$ python -q
>>> import numpy as np
>>> np.set_printoptions(precision=1, suppress=True, linewidth=100, legacy="1.25")
>>> def tidy(a):
...     return np.round(a, 1) + 0
... 
>>> F = np.load("data.npy")
>>> print(F)
[[-22   3   0]
 [  1  -8   0]
 [  2   0   8]]
>>> P = np.triu(np.array([[0, 0, 0], [2, 0, 2], [2, 0, 2]]), 1) + np.eye(3)
>>> A2 = P @ F @ np.linalg.inv(P)
>>> print(A2)
[[-22.   3.  -6.]
 [  5.  -8.  32.]
 [  2.   0.   8.]]
>>> print(np.linalg.matrix_rank(A2))
3
>>> print(tidy(np.poly(A2)))
[    1.    22.   -67. -1384.]
>>> print(np.trace(A2), np.trace(F))
-22.0 -22
>>> print(P @ F - F @ P)
[[ 0.  0. -6.]
 [ 4.  0. 32.]
 [ 0.  0.  0.]]
>>> print(tidy(np.abs(np.linalg.eigvals(A2)).max()))
22.2
>>> print((A2 - A2.T) / 2)
[[  0.  -1.  -4.]
 [  1.   0.  16.]
 [  4. -16.   0.]]
>>> print((A2 + A2.T) / 2)
[[-22.   4.  -2.]
 [  4.  -8.  16.]
 [ -2.  16.   8.]]
>>> print(tidy(np.linalg.det(A2)))
1384.0
>>> print(np.allclose(A2, A2.T))
False
>>> print(tidy(np.sort(np.abs(np.linalg.eigvals(A2)))))
[ 7.8  8.  22.2]
>>> rng = np.random.default_rng(2911)
>>> A2 = F + rng.integers(-2, 3, (3, 1)) @ rng.integers(-2, 3, (1, 3))
>>> print(A2)
[[-22   3   0]
 [ -3 -12   0]
 [  4   2   8]]
>>> print(A2 - F)
[[ 0  0  0]
 [-4 -4  0]
 [ 2  2  0]]
>>> print(tidy(np.linalg.svd(A2 - F, compute_uv=False)))
[6.3 0.  0. ]
>>> print(np.linalg.matrix_rank(A2 - F, tol=1e-8))
1
>>> M = np.load("w.npy")
>>> print(tidy(M))
[[ 0.   0.6  0.1  0. ]
 [-8.7 -0.4  9.  -9.1]
 [-9.  -0.3  8.7 -9.1]]
>>> r0 = np.array([0, 2])
>>> print(tidy(np.correlate(M[0], M[2], "full")))
[-0.1 -5.8  4.7  0.7 -6.  -0.9  0.1]
>>> A2 = M / np.linalg.norm(M, axis=1)
Traceback (most recent call last):
  File "<python-input-28>", line 1, in <module>
    A2 = M / np.linalg.norm(M, axis=1)
         ~~^~~~~~~~~~~~~~~~~~~~~~~~~~~
ValueError: operands could not be broadcast together with shapes (3,4) (3,) 
>>> A2 = M / np.linalg.norm(M, axis=1, keepdims=True)
>>> C2 = A2 @ A2.T
>>> print((np.abs(C2) > 0.9).astype(int))
[[1 0 0]
 [0 1 1]
 [0 1 1]]
>>> print(tidy(np.degrees(np.arccos(np.clip(C2[1, 2], -1, 1)))))
2.0
>>> print(tidy(C2))
[[1.  0.1 0.1]
 [0.1 1.  1. ]
 [0.1 1.  1. ]]
>>> print(tidy(C2[1]))
[0.1 1.  1. ]
>>> print(tidy(np.linalg.norm(A2, axis=1)))
[1. 1. 1.]
>>> Uu, sigma, vt = np.linalg.svd(M)
>>> print(np.argmax(sigma[:-1] / (sigma[1:] + 1e-6)) + 1)
1
>>> print(tidy(sigma))
[21.9  0.7  0.4]
>>> A2 = Uu[:, :1] @ np.diag(sigma[:1]) @ vt[:1]
>>> print(np.linalg.matrix_rank(A2))
1
>>> print(tidy(np.linalg.norm(M - A2) / np.linalg.norm(M)))
0.0
>>> print(np.linalg.matrix_rank(M, rtol=0.05))
1
>>> W0 = np.load("sample12.npy")
>>> print(W0)
[[  1.3   3.5  -1.6]
 [ -1.1   7.5  13.8]
 [  0.1  -1.8  -1.4]
 [  1.9   0.2   6.7]
 [  0.3  -1.1 -14. ]
 [ -0.1   5.4 -35.4]
 [  1.2   0.2  -1.6]
 [ -0.7   2.4 -22.7]
 [  0.9  -2.5 -11. ]
 [  0.3   0.8  -7.2]
 [ -0.9  -4.7 -10.8]
 [ -0.3  -3.   12.2]
 [  1.4  -3.3   5.8]
 [ -1.1  -6.2 -18.2]
 [  0.    7.  -17.5]
 [ -1.    3.6 -27.2]
 [  0.2   3.6 -13.1]
 [ -0.8  -2.5  -6.5]
 [  0.3  -1.4 -25.3]
 [ -0.1   3.5   2. ]
 [  0.4  -1.4  16.8]
 [  0.7   2.8  30.5]
 [  0.1   1.7 -32.4]
 [ -0.5   3.3  20.9]
 [ -1.4  -1.  -35.7]
 [ -0.9   0.3  -3.2]
 [ -0.1  -0.9  -0.8]]
>>> w, vecs = np.linalg.eig(F)
>>> print(F @ vecs[:, 0] - w[0] * vecs[:, 0])
[0. 0. 0.]
>>> m1 = np.load("run11.npy")
>>> print(m1)
[[-9  0  0  0]
 [ 0  0  0  1]
 [ 0  2  0  0]
 [ 0  0 -3  0]]
>>> A2 = m1 / np.linalg.norm(m1, axis=1, keepdims=True)
>>> C2 = A2 @ A2.T
>>> print(C2[1])
[0. 1. 0. 0.]
>>> print((C2 - 2 * np.eye(4)).round(6).argmax(axis=1))
[1 0 0 0]
>>> print(tidy(np.linalg.norm(A2, axis=1)))
[1. 1. 1. 1.]
>>> print(tidy(np.linalg.det(m1)))
54.0
>>> print(tidy(np.linalg.norm(m1, axis=0)))
[9. 2. 3. 1.]
>>> print(tidy(np.linalg.pinv(m1)))
[[-0.1  0.   0.   0. ]
 [ 0.   0.   0.5  0. ]
 [ 0.   0.   0.  -0.3]
 [ 0.   1.   0.   0. ]]
>>> print(m1.T @ m1)
[[81  0  0  0]
 [ 0  4  0  0]
 [ 0  0  9  0]
 [ 0  0  0  1]]
>>> mat = np.array([[0, -2, -5, 1], [-2, 0, -2, -5], [-5, -2, 0, -2], [1, -5, -2, 0]])
>>> # symmetric
>>> r0, r1 = mat[1], mat[0]
>>> print(r0 @ r1)
5
>>> pr = (r0 @ r1) / (r0 @ r0) * r0
>>> print(tidy(pr))
[-0.3  0.  -0.3 -0.8]
>>> print(tidy(r1 - pr))
[ 0.3 -2.  -4.7  1.8]
